% python3 -q
>>> import numpy as np
>>> from numpy import linalg as LA
>>> np.set_printoptions(suppress=True, linewidth=100)
>>> arr = np.arange(18).reshape(3, 6) + -2
>>> print(arr)
[[-2 -1  0  1  2  3]
 [ 4  5  6  7  8  9]
 [10 11 12 13 14 15]]
>>> print(np.unique(arr.round(6), axis=0).shape)
(3, 6)
>>> print(round(float(np.trace(LA.pinv(arr) @ arr)), 1))
2.0
>>> print(np.allclose(arr[:-1].T @ LA.lstsq(arr[:-1].T, arr[-1])[0], arr[-1]))
True
>>> C2 = arr.T @ arr
>>> print(np.round(LA.svd(arr, compute_uv=False) ** 2, 1) + 0)
[1226.5   18.5    0. ]
>>> x = np.array([1, 0, 2, 3, 0, 3])
>>> print(arr @ x)
[ 10  64 118]
>>> print(LA.norm(arr @ x) <= LA.norm(arr, 2) * LA.norm(x) + 1e-9)
True
>>> print(np.sign((arr @ x).round(6)))
[1 1 1]
>>> print(np.einsum("ij,j->i", arr, x))
[ 10  64 118]
>>> print(arr @ np.ones(6))
[ 3. 39. 75.]
>>> m1 = np.load("w.npy")
>>> print(m1)
[[  1  -3   9 -27]
 [  1  -2   4  -8]
 [  1  -1   1  -1]
 [  1   0   0   0]
 [  1   1   1   1]]
>>> A2 = np.c_[m1[:, :3] @ np.array([[0, 1, 0], [0, 1, 2], [2, 1, 2]]), np.array([2, 1, 1, 1, 1])]
>>> print(A2)
[[18  7 12  2]
 [ 8  3  4  1]
 [ 2  1  0  1]
 [ 0  1  0  1]
 [ 2  3  4  1]]
>>> print(LA.matrix_rank(np.c_[m1, A2]))
5
>>> print(round(LA.norm(m1, 2) / LA.norm(m1), 1))
1.0
>>> print(LA.cond(m1) > 100)
False
>>> print([round(float(x), 1) for x in LA.svd(m1, compute_uv=False)[:3]])
[30.1, 2.5, 1.6]
>>> Uu, sigma, vt = LA.svd(m1)
>>> print(np.argmax(sigma[:-1] / (sigma[1:] + 1e-6)) + 1)
1
>>> A2 = Uu[:, :1] @ np.diag(sigma[:1]) @ vt[:1]
>>> print(round(float(LA.norm(m1 - A2, 2)), 1), round(float(sigma[1]), 1))
2.5 2.5
>>> print(round(np.abs(m1 - A2).max(), 1))
1.2
>>> print(LA.matrix_rank(m1, rtol=0.05))
3
>>> W0 = np.loadtxt("m.csv", delimiter=",")
>>> print(W0)
[[ 0.  0.  0.  0.  1.]
 [ 0.  0.  0.  0.  3.]
 [ 0.  0.  0.  0.  0.]
 [ 0.  0.  0.  0. -2.]
 [ 1.  3.  0. -2.  0.]]
>>> print(W0 @ W0)
[[ 1.  3.  0. -2.  0.]
 [ 3.  9.  0. -6.  0.]
 [ 0.  0.  0.  0.  0.]
 [-2. -6.  0.  4.  0.]
 [ 0.  0.  0.  0. 14.]]
>>> print((LA.matrix_power((W0 != 0) + (W0.T != 0) + np.eye(5), 5) > 0).astype(int))
[[1 1 0 1 1]
 [1 1 0 1 1]
 [0 0 1 0 0]
 [1 1 0 1 1]
 [1 1 0 1 1]]
>>> print(np.flatnonzero(LA.matrix_power((W0 != 0) + (W0.T != 0) + np.eye(5), 5)[0]))
[0 1 3 4]
>>> print([round(float(LA.det(W0[:i, :i])), 2) + 0 for i in range(1, 6)])
[0.0, 0.0, 0.0, 0.0, 0.0]
>>> feats = np.loadtxt("arr.csv", delimiter=",")
>>> print(feats)
[[ 5. -4. -7.  5. -6.  2.  3.]
 [ 5. -4. -7.  5. -6.  2.  3.]
 [-1.  7. -2. -6.  1. -3. -4.]]
>>> rk = LA.matrix_rank(feats)
>>> print(rk)
2
>>> N = LA.svd(feats)[2][rk:].T
>>> print([int(LA.matrix_rank(feats[:i])) for i in range(1, len(feats) + 1)])
[1, 1, 2]
>>> print(LA.matrix_rank(feats.T @ feats), LA.matrix_rank(feats @ feats.T))
2 2
>>> print(np.round(feats @ N, 1) + 0)
[[0. 0. 0. 0. 0.]
 [0. 0. 0. 0. 0.]
 [0. 0. 0. 0. 0.]]
>>> print(np.round(N @ N.T, 1) + 0)
[[ 0.8  0.   0.3 -0.1  0.2  0.  -0.1]
 [ 0.   0.6  0.1  0.4  0.   0.2  0.2]
 [ 0.3  0.1  0.4  0.  -0.4  0.   0. ]
 [-0.1  0.4  0.   0.7  0.1 -0.2 -0.2]
 [ 0.2  0.  -0.4  0.1  0.7  0.   0.1]
 [ 0.   0.2  0.  -0.2  0.   0.9 -0.1]
 [-0.1  0.2  0.  -0.2  0.1 -0.1  0.9]]
>>> print([int(LA.matrix_rank(np.delete(feats, i, axis=0))) for i in range(3)])
[2, 2, 1]
>>> print(N.shape)
(7, 5)
